>>> import numpy as np
>>> import numpy.linalg as la
>>> np.set_printoptions(precision=2, suppress=True, linewidth=140)
>>> rd = lambda a: np.round(a, 2) + 0
>>> feats = np.loadtxt("a.csv", delimiter=",")
>>> feats
array([[ 3., -2.,  3., -3., -2.,  5.],
       [ 0.,  3.,  6.,  5.,  1.,  9.],
       [ 6., -7., -2., -6., -6., -1.],
       [ 6., -7., -2., -6., -6., -1.]])
>>> # rows and columns are dependent
>>> Uu, sigma, VT = la.svd(feats)
>>> vecs = VT[:(sigma > 1e-8).sum()]
>>> rng = np.random.default_rng(593101)
>>> x0 = feats[0] + 5 * feats[2] + rng.integers(2) * np.eye(6)[4]
>>> x0
array([ 33., -37.,  -7., -33., -32.,   0.])
>>> la.matrix_rank(np.vstack([feats, x0]))
np.int64(3)
>>> rd(np.diag(vecs.T @ vecs))
array([0.33, 0.33, 0.33, 0.96, 0.37, 0.67])
>>> B = feats / la.norm(feats, axis=1, keepdims=True)
>>> gram = B @ B.T
>>> rd(np.degrees(np.arccos(np.clip(gram[1, 0], -1, 1))))
np.float64(65.24)
>>> rd(gram)
array([[ 1.  ,  0.42,  0.52,  0.52],
       [ 0.42,  1.  , -0.5 , -0.5 ],
       [ 0.52, -0.5 ,  1.  ,  1.  ],
       [ 0.52, -0.5 ,  1.  ,  1.  ]])
>>> (np.abs(gram) > 0.9).astype(int)
array([[1, 0, 0, 0],
       [0, 1, 0, 0],
       [0, 0, 1, 1],
       [0, 0, 1, 1]])
>>> Uu, sigma, VT = la.svd(feats)
>>> rd(sigma)
array([19.62, 12.08,  2.23,  0.  ])
>>> np.argmax(sigma[:-1] / (sigma[1:] + 1e-6)) + 1
np.int64(3)
>>> B = Uu[:, :3] @ np.diag(sigma[:3]) @ VT[:3]
>>> rd(np.abs(feats - B).max())
np.float64(0.0)
>>> la.matrix_rank(B)
np.int64(3)
>>> rd(la.norm(feats - B) / la.norm(feats))
np.float64(0.0)
>>> la.matrix_rank(feats, rtol=0.05)
np.int64(3)
